$ python3 -q
>>> import numpy as np
>>> import numpy.linalg as la
>>> np.set_printoptions(precision=2, suppress=True, linewidth=120)
>>> F = np.load("mat.npy")
>>> print(F)
[[  3.68  18.88  22.8 ]
 [  2.57  14.82  18.42]
 [  0.69   7.01   9.74]
 [  0.41   5.55   8.06]
 [  0.05   3.36   5.45]
 [ -0.11   1.96   3.66]
 [  0.     0.    -0.05]
 [ -0.03   0.02  -0.32]
 [ -0.05   0.03  -0.39]
 [ -0.06   0.03  -0.43]
 [ -0.35   0.01  -0.97]
 [ -1.09  -0.35  -1.91]
 [ -1.73  -0.79  -2.68]
 [ -8.77  -8.07 -11.62]
 [ -9.38  -8.79 -12.44]]
>>> x0 = np.array([-2, 3, -1])
>>> print(la.norm(F @ x0) <= la.norm(F, 2) * la.norm(x0) + 1e-9)
True
>>> x0 @ F
Traceback (most recent call last):
  File "<python-input-7>", line 1, in <module>
    x0 @ F
    ~~~^~~
ValueError: matmul: Input operand 1 has a mismatch in its core dimension 0, with gufunc signature (n?,k),(k,m?)->(n?,m?) (size 15 is different from 3)
>>> print((F @ x0).argmax())
0
>>> r0, g = F[6], F[14]
>>> print(round(r0 @ g, 2))
0.62
>>> pr = (r0 @ g) / (r0 @ r0) * r0
>>> print(pr)
[  0.     0.   -12.44]
>>> print(np.round((g - pr) @ r0, 2))
0.0
>>> print(np.round(g - pr, 2) + 0)
[-9.38 -8.79  0.  ]
>>> Xc = F - F.mean(axis=0)
>>> vecs = la.svd(Xc)[2][:1]
>>> other = Xc - Xc @ vecs.T @ vecs
>>> print(np.cov(Xc @ vecs.T, rowvar=False))
152.4351697801999
>>> print(round(la.norm(other) / la.norm(Xc), 2))
0.15
>>> print(other.std(axis=0))
[1.73 0.58 0.43]
>>> d = la.norm(F[:, None] - F[None], axis=-1)
>>> print(d.shape)
(15, 15)
>>> print(d.mean(axis=1).argmax())
0
>>> print((d + 1e9 * np.eye(15)).round(6).argmin(axis=1))
[ 1  0  3  2  5  4  7  8  9  8  9 12 11 14 13]
>>> print(la.norm(F, axis=1))
[29.83 23.78 12.02  9.79  6.4   4.15  0.05  0.32  0.39  0.44  1.03  2.23  3.29 16.65 17.89]
